$ python3 -q
>>> import numpy as np
>>> from numpy import linalg as LA
>>> np.set_printoptions(precision=2, suppress=True, linewidth=200)
>>> def tidy(a):
...     return np.round(a, 2) + 0
... 
>>> F = np.array([[0.1, -1.6, 0.3, -1.9],
...     [-1.24, -0.25, -0.43, 0.27],
...     [-1.2, -0.2, -0.3, 0.3]])
>>> F
array([[ 0.1 , -1.6 ,  0.3 , -1.9 ],
       [-1.24, -0.25, -0.43,  0.27],
       [-1.2 , -0.2 , -0.3 ,  0.3 ]])
>>> tidy(LA.norm(F, 2) / LA.norm(F))
np.float64(0.81)
>>> print([round(float(x), 2) for x in LA.svd(F, compute_uv=False)[:3]])
[2.53, 1.84, 0.08]
>>> U, sigma, VT = LA.svd(F)
>>> np.argmax(sigma[:-1] / (sigma[1:] + 1e-6)) + 1
np.int64(2)
>>> tidy(sigma)
array([2.53, 1.84, 0.08])
>>> B = U[:, :2] @ np.diag(sigma[:2]) @ VT[:2]
>>> tidy(np.abs(F - B).max())
np.float64(0.06)
>>> print(tidy(B))
[[ 0.1  -1.6   0.3  -1.9 ]
 [-1.26 -0.25 -0.38  0.28]
 [-1.18 -0.2  -0.36  0.29]]
>>> tidy(LA.norm(F - B) / LA.norm(F))
np.float64(0.03)
>>> print(LA.matrix_rank(B))
2
>>> rank = LA.matrix_rank(B)
>>> rank
np.int64(2)
>>> N = LA.svd(B)[2][rank:].T
>>> np.allclose(B @ N, 0)
True
>>> LA.matrix_rank(B.T @ B), LA.matrix_rank(B @ B.T)
(np.int64(2), np.int64(2))
>>> print([int(LA.matrix_rank(np.delete(B, i, axis=0))) for i in range(3)])
[2, 2, 2]
>>> tidy(N @ N.T)
array([[ 0.15, -0.21, -0.25,  0.14],
       [-0.21,  0.53,  0.01, -0.45],
       [-0.25,  0.01,  0.92,  0.12],
       [ 0.14, -0.45,  0.12,  0.41]])
>>> [int(LA.matrix_rank(B[:, :j + 1])) for j in range(4)]
[1, 2, 2, 2]
>>> [int(LA.matrix_rank(B[:i])) for i in range(1, len(B) + 1)]
[1, 2, 2]
